>>> import numpy as np
>>> import numpy.linalg as la
>>> np.set_printoptions(precision=2, suppress=True, linewidth=120, legacy="1.25")
>>> rnd = lambda a: np.round(a, 2) + 0
>>> A = np.load("arr.npy")
>>> A
array([[-8,  0,  0,  0,  2,  0, -8,  0,  9,  2, -3],
       [ 0, -3,  0,  7,  0, -7,  0,  0,  0,  0,  0],
       [ 1,  0,  7,  0, -9,  0,  9,  0, -9,  0,  9],
       [ 0,  9,  0,  4,  0,  1,  0,  0,  0,  0,  0],
       [ 8,  0, -5,  0,  0,  0, -8,  0,  4,  5,  1],
       [ 0,  4,  0, -7,  0,  9,  0,  0,  0,  0,  0],
       [ 7,  0,  0,  0,  8,  0, -6,  0,  4, -8,  3],
       [ 0,  0,  0,  0,  0,  0,  0,  7,  0,  0,  0],
       [-9,  0, -6,  0, -3,  0, -9,  0,  8, -3, -2],
       [-8,  0,  2,  0, -1,  0,  1,  0, -4,  3,  9],
       [ 9,  0,  4,  0,  3,  0, -8,  0,  8,  1, -4]])
>>> # 3 blocks once reordered
>>> rng = np.random.default_rng(482548)
>>> lab = rng.permutation(11)
>>> lab
array([ 6,  9,  3,  0,  4,  7,  2,  5,  1,  8, 10])
>>> Y = A[lab][:, lab]
>>> np.diag(Y)
array([-6,  3,  4, -8,  0,  7,  7,  9, -3,  8, -4])
>>> np.allclose(Y, A)
False
>>> m1 = np.loadtxt("m.csv", delimiter=",")
>>> rnd(m1)
array([[-1.22, -2.02, -0.91,  1.89, -0.66,  0.15,  0.9 ,  0.71,  0.05,  1.59,  0.94, -0.91,  0.08],
       [-0.19, -0.43,  0.37, -0.76, -1.28,  1.33,  0.85,  1.53, -0.85, -1.08,  1.21,  1.62, -1.61],
       [-0.56,  2.08, -1.63,  1.36, -0.44,  1.49,  0.91,  0.27,  0.43, -1.27, -0.95, -0.9 , -0.19],
       [ 1.12,  0.91, -0.48, -0.25, -2.72, -0.9 ,  0.37, -0.38, -1.  ,  1.73, -1.01,  0.22, -0.3 ],
       [-0.28,  0.77,  1.67,  1.3 , -0.42,  0.57,  0.25, -2.43, -1.22, -0.24,  1.63, -0.39, -0.13],
       [-0.19, -1.17,  0.45,  1.13, -0.41, -0.58,  0.94, -0.19, -0.97, -1.54, -1.62,  1.48,  1.89],
       [-0.75, -0.99, -0.01,  0.73, -0.63,  1.05, -2.85, -0.56, -0.33, -0.16, -1.47,  0.19, -1.29],
       [ 1.97, -0.89, -0.4 ,  0.82,  1.61,  0.23,  1.35, -0.85, -0.33,  0.25, -0.93,  0.28, -2.06],
       [ 1.87,  0.11, -1.9 ,  0.8 ,  0.27,  0.61, -1.41,  0.13, -0.8 , -0.06,  1.57,  1.01,  1.28],
       [-1.4 ,  0.18, -0.76, -1.38,  1.03,  1.79,  0.63, -0.95, -1.1 ,  1.63, -0.59,  1.05,  0.78],
       [-0.19,  0.31,  0.1 , -0.14,  0.93, -0.6 , -0.32,  1.43, -3.07, -0.24, -0.3 , -1.7 , -0.16],
       [ 1.4 , -1.45,  0.27, -1.33, -0.93,  1.82,  0.33, -0.44,  0.11, -0.62, -0.28, -2.03,  1.01],
       [ 0.94,  0.79,  2.17,  1.2 ,  0.37,  1.46, -0.19,  1.68,  0.39,  1.44, -0.63,  0.34,  0.7 ]])
>>> Y = m1 + rng.integers(-2, 3, (13, 5)) @ rng.integers(-2, 3, (5, 13))
>>> rnd(Y)
array([[ -5.22,   2.98,   2.09,   8.89,  -2.66,   1.15,  -3.1 ,  -4.29,  -5.95,   1.59,   1.94,   3.09,  -5.92],
       [ -2.19, -10.43,   6.37,  -2.76,   2.72,  -0.67,  -3.15,   3.53,  11.15,  -9.08,  -0.79,   1.62,   4.39],
       [ -3.56,   2.08,  -4.63,   5.36,  -8.44,  13.49,  -2.09,  -0.73,  -1.57,   8.73,  11.05,  -2.9 ,   2.81],
       [  4.12,   4.91,  -2.48,  -3.25,   3.28,  -9.9 ,   2.37,  -1.38,   1.  ,  -2.27, -10.01,   4.22,  -1.3 ],
       [ -6.28,   0.77,   7.67,   5.3 ,   1.58,  -1.43,  -3.75,  -6.43,  -1.22,  -4.24,  -0.37,  -0.39,  -0.13],
       [ -3.19, -11.17,  10.45,   2.13,  -0.41,   0.42,  -1.06,   2.81,   1.03,  -9.54,  -0.62,  -2.52,   0.89],
       [ -4.75,  -9.99,   4.99,  -2.27,  -1.63,   5.05,   0.15,   3.44,  -0.33,  -0.16,   2.53, -13.81,   5.71],
       [  2.97,  -5.89,   1.6 ,   4.82,  -6.39,  10.23,  -1.65,   2.15,  -2.33,   2.25,   9.07,   2.28,  -7.06],
       [  8.87,   0.11,  -9.9 ,  -5.2 ,   4.27,  -3.39,  -1.41,   2.13,  11.2 ,  -0.06,  -2.43,   9.01,   6.28],
       [  2.6 ,   0.18,  -2.76,  -2.38,   4.03,  -2.21,  -2.37,  -0.95,   6.9 ,  -2.37,  -4.59,  11.05,  -0.22],
       [  1.81,  -1.69,  -0.9 ,   0.86,  -3.07,   4.4 ,  -1.32,   3.43,  -3.07,   1.76,   4.7 ,   0.3 ,  -2.16],
       [  1.4 ,  -3.45,  -3.73,  -7.33,   1.07,   1.82,   4.33,   1.56,   4.11,   3.38,  -0.28, -10.03,  11.01],
       [ -3.06,   5.79,   4.17,   1.2 ,   5.37,  -5.54,   1.81,  -2.32,  -3.61,  -0.56,  -7.63,  -3.66,   1.7 ]])
>>> print(rnd(la.svd(Y - m1, compute_uv=False)))
[39.51 31.23 26.79 24.27 12.26  0.    0.    0.    0.    0.    0.    0.    0.  ]
>>> la.matrix_rank(Y - m1, tol=1e-8)
5
>>> Y = la.invert(m1)
Traceback (most recent call last):
  File "<python-input-19>", line 1, in <module>
    Y = la.invert(m1)
        ^^^^^^^^^
AttributeError: module 'numpy.linalg' has no attribute 'invert'
>>> Y = la.inv(m1)
>>> print(np.allclose(Y, m1.T))
False
>>> rnd(la.cond(m1))
1.0
>>> T = np.stack([m1, 4 * m1, m1[::-1]])
>>> rnd(np.einsum("bij,cij->bc", T, T))
array([[ 208.,  832.,   16.],
       [ 832., 3328.,   64.],
       [  16.,   64.,  208.]])
>>> la.matrix_rank(T.reshape(3, -1))
2
>>> la.matrix_rank(T)
array([13, 13, 13])
>>> w1 = np.array([[-1, -5, 2, -2],
...     [-1, -4, -2, -5],
...     [-2, -5, 1, 1],
...     [0, -4, 4, 0],
...     [-4, 4, -4, 4],
...     [4, -3, 5, -1],
...     [-3, 4, 0, -2],
...     [-1, 2, -2, 3],
...     [0, -2, -5, -3],
...     [-2, 2, -5, 3],
...     [0, 4, 5, -1],
...     [-5, -1, -4, -4],
...     [-4, -5, 0, -4]])
>>> c = np.array([1, 0, 0, -3])
>>> H = np.maximum(m1 @ w1 + c, 0)
>>> print((H > 0).astype(int))
[[1 1 1 1]
 [1 1 1 0]
 [1 0 1 0]
 [1 0 0 0]
 [1 0 1 0]
 [0 0 1 0]
 [1 0 1 1]
 [0 1 0 1]
 [0 0 1 0]
 [0 1 0 0]
 [1 1 1 1]
 [1 0 1 0]
 [0 0 0 0]]
>>> la.matrix_rank(H)
4
>>> basis = np.array([[1, -3], [1, -2], [-3, 2], [1, -1]])
>>> w1 @ basis
array([[-14,  19],
       [ -4,  12],
       [ -9,  17],
       [-16,  16],
       [ 16,  -8],
       [-15,   5],
       [ -1,   3],
       [ 10,  -8],
       [ 10,  -3],
       [ 18, -11],
       [-12,   3],
       [  2,  13],
       [-13,  26]])
>>> (H @ basis).round(6).argmax(axis=1)
array([0, 1, 0, 0, 1, 1, 0, 0, 1, 0, 0, 1, 0])
>>> print(rnd(la.norm(m1, axis=0)))
[4. 4. 4. 4. 4. 4. 4. 4. 4. 4. 4. 4. 4.]
>>> rnd(la.svd(m1, compute_uv=False))
array([4., 4., 4., 4., 4., 4., 4., 4., 4., 4., 4., 4., 4.])
>>> M = np.load("block2.npy")
>>> M
array([[-2.8, -0.6,  0. ,  0.1,  0.5],
       [-1.9, -0.4, -4. ,  0.1,  2.3],
       [ 0.6,  0.8,  3. ,  0.2, -0.5],
       [ 0.5,  0.9,  2. , -0.3, -0.3],
       [ 1.3, -0.7,  3.5, -0.3, -1.4],
       [-0.8,  0.9, -2. ,  3.2,  1. ],
       [ 0.9, -1.3,  4.5, -0.2, -1.7],
       [ 1.2, -1. ,  1.5,  1.2, -2.4],
       [-1.2,  0.1,  2.5,  0.5,  1.8],
       [-1.2,  0.7, -0.5,  0.7, -0.7]])
>>> dist = la.norm(M[:, None] - M[None], axis=-1)
>>> print(np.flatnonzero(dist[3] < dist.mean() / 2))
[2 3]
>>> rnd(la.norm(M - M.mean(axis=0), axis=1))
array([2.83, 5.85, 2.38, 1.8 , 3.37, 4.35, 4.23, 3.  , 2.58, 2.02])
>>> dist.mean(axis=1).argmax()
1
>>> dist.shape
(10, 10)
>>> feats = np.load("data.npy")
>>> print(feats)
[[ 2.03  1.94  0.    1.93  0.01  0.01]
 [ 1.92  1.98 -0.04  1.97 -0.06 -0.09]
 [ 2.    1.95  0.07  2.05  0.   -0.03]
 [ 2.03  1.99 -0.05  2.01  0.03  0.11]
 [ 2.01  2.    0.    2.    0.05 -0.02]
 [ 2.03  2.03 -0.03  2.01 -0.02  0.04]
 [ 2.11  2.01  0.    2.06  0.   -0.03]
 [ 1.96  2.02  0.02  1.93  0.05 -0.03]
 [ 2.1   2.02 -0.02  2.   -0.07  0.01]
 [ 1.96  2.02  0.01  1.96  0.03 -0.05]
 [ 2.04  2.06 -0.04  1.91  0.   -0.02]
 [ 1.95  2.07 -0.01  1.96  0.03  0.  ]
 [ 1.95  1.98  0.01  1.98  0.03  0.06]
 [ 1.98  1.95 -0.02  1.95  0.01  0.  ]
 [ 1.95  2.03  0.01  1.93 -0.08  0.  ]
 [ 0.93  1.03  1.04  1.94  0.91  1.04]
 [ 1.02  0.95  0.95  2.02  1.01  1.05]
 [ 1.03  1.04  0.99  1.99  1.01  0.89]
 [ 1.08  1.01  0.92  2.01  0.9   0.95]
 [ 0.99  0.94  0.95  1.96  1.02  1.05]
 [ 0.97  0.99  1.01  2.07  0.95  1.01]
 [ 1.08  1.08  0.99  2.05  0.92  0.98]
 [ 1.05  1.1   0.96  2.    1.03  0.95]
 [ 0.99  1.    0.98  1.91  0.92  0.98]
 [ 1.04  1.01  1.18  1.98  1.02  0.94]
 [ 1.06  0.98  1.02  2.06  1.02  0.93]
 [ 0.99  0.98  0.89  1.96  1.06  1.02]
 [ 0.9   0.99  1.04  2.07  1.04  1.  ]
 [ 1.    1.1   1.    2.05  0.99  1.  ]
 [ 0.97  1.    0.99  2.03  1.03  0.98]
 [-0.1  -0.01  1.07  2.01  0.95  0.03]
 [-0.01  0.05  1.    2.03  1.03 -0.07]
 [ 0.    0.02  0.97  1.96  0.98  0.02]
 [ 0.    0.05  1.    2.06  0.93 -0.01]
 [-0.03  0.09  0.89  2.1   0.92  0.03]
 [ 0.03  0.    1.05  2.01  0.95  0.04]
 [ 0.07 -0.03  1.    1.92  0.92 -0.11]
 [-0.04 -0.03  1.03  1.97  0.98 -0.1 ]
 [ 0.05  0.02  1.    1.96  0.97  0.06]
 [-0.01  0.03  0.97  1.97  0.94  0.04]
 [-0.02 -0.08  1.06  1.93  1.04  0.05]
 [ 0.01 -0.03  0.97  1.98  0.99  0.03]
 [-0.02  0.04  0.91  2.03  0.93 -0.02]
 [-0.04  0.05  1.02  2.01  1.02  0.08]
 [ 0.02  0.03  0.99  2.11  1.04  0.02]]
>>> G = np.cov(feats, rowvar=False)
>>> print(rnd(G))
[[ 0.69  0.68 -0.34 -0.01 -0.33  0.  ]
 [ 0.68  0.68 -0.34 -0.01 -0.33  0.  ]
 [-0.34 -0.34  0.23  0.01  0.22  0.11]
 [-0.01 -0.01  0.01  0.    0.01  0.  ]
 [-0.33 -0.33  0.22  0.01  0.22  0.11]
 [ 0.    0.    0.11  0.    0.11  0.22]]
>>> print(rnd(np.corrcoef(feats[:, 2], feats[:, 0])[0, 1]))
-0.86
>>> rnd(np.polyfit(feats[:, 2], feats[:, 0], 1))
array([-1.49,  1.98])
>>> G.shape
(6, 6)
>>> rnd(feats.std(axis=0))
array([0.82, 0.81, 0.47, 0.05, 0.46, 0.47])
>>> print(np.median(feats, axis=0))
[1.   1.   0.97 2.   0.93 0.04]
>>> arr = np.loadtxt("out12.csv", delimiter=",")
>>> arr
array([[  0.,  -5.,   2.,  -6.,  -1.,  -2.],
       [  5.,   0.,   2.,  -5.,  -4.,  -4.],
       [ -2.,  -2.,   0.,  -3.,   3.,   1.],
       [  6.,   5.,   3.,   0.,   4.,   3.],
       [  1.,   4.,  -3.,  -4.,   0., -10.],
       [  2.,   4.,  -1.,  -3.,  10.,   0.]])
>>> # antisymmetric, zero diagonal
>>> rnd(np.abs(la.svd(arr)[2][-1]))
array([0.58, 0.52, 0.56, 0.24, 0.15, 0.06])
>>> print(np.argsort(-la.norm(arr, axis=0).round(6), kind="stable")[:3])
[4 5 3]
>>> print(la.matrix_rank(arr, rtol=0.1))
4
>>> la.cond(arr) > 100
False
>>> round(np.log10(la.cond(arr)))
1
>>> x0 = np.array([-4, -5, 2, 2, 4, 1])
>>> rnd(la.svd(arr, compute_uv=False))
array([13.97, 13.97,  8.9 ,  8.9 ,  0.77,  0.77])
>>> q = la.solve(np.eye(6) - arr, np.eye(6) + arr)
>>> rnd(la.det(q))
1.0
>>> Y = la.inv(arr)
>>> print(rnd(la.inv(Y)))
[[  0.  -5.   2.  -6.  -1.  -2.]
 [  5.   0.   2.  -5.  -4.  -4.]
 [ -2.  -2.   0.  -3.   3.   1.]
 [  6.   5.   3.   0.   4.   3.]
 [  1.   4.  -3.  -4.   0. -10.]
 [  2.   4.  -1.  -3.  10.   0.]]
>>> rnd(la.slogdet(arr)[0])
1.0
>>> print(rnd(la.det(arr) * Y))
[[    0.  2400. -4416. -2688. -2208.  3360.]
 [-2400.     0.  5280.  2400.  1728. -2784.]
 [ 4416. -5280.     0.  5184.  2784. -3744.]
 [ 2688. -2400. -5184.     0.   -96.   864.]
 [ 2208. -1728. -2784.    96.     0.  1248.]
 [-3360.  2784.  3744.  -864. -1248.     0.]]
>>> r0 = np.array([1, -1, -1, 1, 4, 0])
>>> Y = arr + np.outer(r0, np.eye(6)[1])
>>> la.matrix_rank(la.inv(Y) - la.inv(arr), tol=1e-8)
1
>>> r0 = np.array([1, 4, -4, 1, 2, -1, 3, -3, 5, -4, -5, -5, 2])
>>> F = np.array([np.roll(r0, i) for i in range(13)])
>>> print(F)
[[ 1  4 -4  1  2 -1  3 -3  5 -4 -5 -5  2]
 [ 2  1  4 -4  1  2 -1  3 -3  5 -4 -5 -5]
 [-5  2  1  4 -4  1  2 -1  3 -3  5 -4 -5]
 [-5 -5  2  1  4 -4  1  2 -1  3 -3  5 -4]
 [-4 -5 -5  2  1  4 -4  1  2 -1  3 -3  5]
 [ 5 -4 -5 -5  2  1  4 -4  1  2 -1  3 -3]
 [-3  5 -4 -5 -5  2  1  4 -4  1  2 -1  3]
 [ 3 -3  5 -4 -5 -5  2  1  4 -4  1  2 -1]
 [-1  3 -3  5 -4 -5 -5  2  1  4 -4  1  2]
 [ 2 -1  3 -3  5 -4 -5 -5  2  1  4 -4  1]
 [ 1  2 -1  3 -3  5 -4 -5 -5  2  1  4 -4]
 [-4  1  2 -1  3 -3  5 -4 -5 -5  2  1  4]
 [ 4 -4  1  2 -1  3 -3  5 -4 -5 -5  2  1]]
>>> w1 = np.array([[-5, 3, 5],
...     [0, 2, -1],
...     [-4, 0, -2],
...     [3, 4, -4],
...     [-3, 1, -4],
...     [2, -4, 4],
...     [-1, 3, 2],
...     [-4, -4, 0],
...     [-2, -2, 5],
...     [5, 1, -3],
...     [-4, 4, -5],
...     [3, 3, -2],
...     [-5, 2, 3]])
>>> c = np.array([-9, 5, -7])
>>> H = np.maximum(F @ w1 + c, 0)
>>> (H > 0).astype(int)
array([[0, 1, 1],
       [0, 0, 0],
       [1, 1, 0],
       [1, 0, 0],
       [0, 0, 1],
       [1, 1, 1],
       [0, 0, 1],
       [0, 1, 1],
       [1, 1, 0],
       [0, 1, 0],
       [1, 1, 0],
       [0, 1, 0],
       [0, 0, 1]])
>>> H
array([[ 0,  2, 70],
       [ 0,  0,  0],
       [12,  1,  0],
       [46,  0,  0],
       [ 0,  0,  3],
       [15, 17, 45],
       [ 0,  0,  9],
       [ 0,  5, 41],
       [49, 14,  0],
       [ 0, 26,  0],
       [90, 29,  0],
       [ 0, 61,  0],
       [ 0,  0, 36]])
>>> rnd((H > 0).mean(axis=0))
array([0.38, 0.62, 0.46])
>>> basis = np.array([[-2, -1, -1], [-3, 2, 0], [-2, 0, 0]])
>>> print((H @ basis).round(6).argmax(axis=1))
[1 0 1 1 1 1 1 1 1 1 1 1 1]
>>> w1 @ basis
array([[ -9,  11,   5],
       [ -4,   4,   0],
       [ 12,   4,   4],
       [-10,   5,  -3],
       [ 11,   5,   3],
       [  0, -10,  -2],
       [-11,   7,   1],
       [ 20,  -4,   4],
       [  0,  -2,   2],
       [ -7,  -3,  -5],
       [  6,  12,   4],
       [-11,   3,  -3],
       [ -2,   9,   5]])
>>> r0, r1 = F[7], F[8]
>>> print(r0 @ r1)
-26
>>> p = (r0 @ r1) / (r0 @ r0) * r0
>>> rnd(la.norm(r0 + r1) ** 2 + la.norm(r0 - r1) ** 2)
608.0
>>> print(rnd(p))
[-0.51  0.51 -0.86  0.68  0.86  0.86 -0.34 -0.17 -0.68  0.68 -0.17 -0.34  0.17]
>>> data = np.loadtxt("test1.csv", delimiter=",")
>>> rnd(data)
array([[-0.95,  0.52,  0.06, -0.78,  0.53, -0.61, -0.57,  0.08,  0.14, -0.05,  0.97, -0.01,  0.21, -0.48],
       [ 0.  , -0.15, -0.39,  0.31, -0.08,  0.97,  0.1 , -0.2 , -0.19, -1.24,  0.67,  0.38, -0.02, -0.75],
       [ 0.2 ,  0.4 , -0.29,  0.13, -0.6 , -1.09,  0.97, -0.43,  0.21, -0.66,  0.23, -0.1 ,  0.68,  0.2 ],
       [ 0.74, -0.82,  0.72, -0.31,  0.3 , -0.4 , -0.45, -0.15,  0.35, -0.81,  0.44, -0.51, -0.46,  0.48],
       [-1.08,  0.39,  0.64,  0.88, -0.52,  0.24, -0.1 ,  0.  ,  0.57, -0.31,  0.11, -0.21, -0.48,  0.66],
       [ 0.64,  0.66,  0.54,  0.47,  0.35,  0.  , -0.46, -0.97,  0.77,  0.26, -0.13,  0.65,  0.17, -0.47],
       [ 0.47,  0.45, -0.99,  0.14,  0.23, -0.08,  0.12,  0.2 ,  0.32,  0.33,  0.79,  0.43, -1.01,  0.65],
       [-0.17, -0.41, -0.06,  0.19,  0.4 ,  0.46,  0.74, -0.82,  0.23,  0.75,  0.66, -1.03,  0.09, -0.19],
       [ 0.2 ,  0.45,  0.26, -0.98, -0.52,  0.89, -0.1 , -0.42, -0.15,  0.09,  0.36,  0.18,  0.58,  0.97],
       [ 0.27,  0.88,  0.24, -0.78, -0.13,  0.31,  0.57,  0.29,  0.46, -0.29, -0.49, -0.66, -0.77, -0.63],
       [-0.64, -0.13, -0.58, -0.41,  0.88,  0.02,  0.14, -0.87,  0.13, -0.55, -0.9 ,  0.2 , -0.23,  0.52],
       [ 0.24,  0.84,  0.09,  0.45,  0.27, -0.18, -0.38, -0.46, -1.41, -0.18,  0.01, -0.66, -0.28,  0.14],
       [-0.24, -0.45, -0.17, -0.41, -1.17, -0.35, -0.33, -0.92, -0.25,  0.3 ,  0.  ,  0.21, -0.84, -0.45],
       [-0.17, -0.12,  1.03, -0.14,  0.39, -0.15,  1.07, -0.01, -0.63,  0.13,  0.26,  0.94, -0.47,  0.02]])
>>> rnd(np.sort(np.abs(la.eigvals(F))))
array([ 2.24,  2.24,  4.  , 10.89, 10.89, 12.31, 12.31, 13.84, 13.84, 14.29, 14.29, 17.58, 17.58])
>>> np.allclose(F, F.T)
False
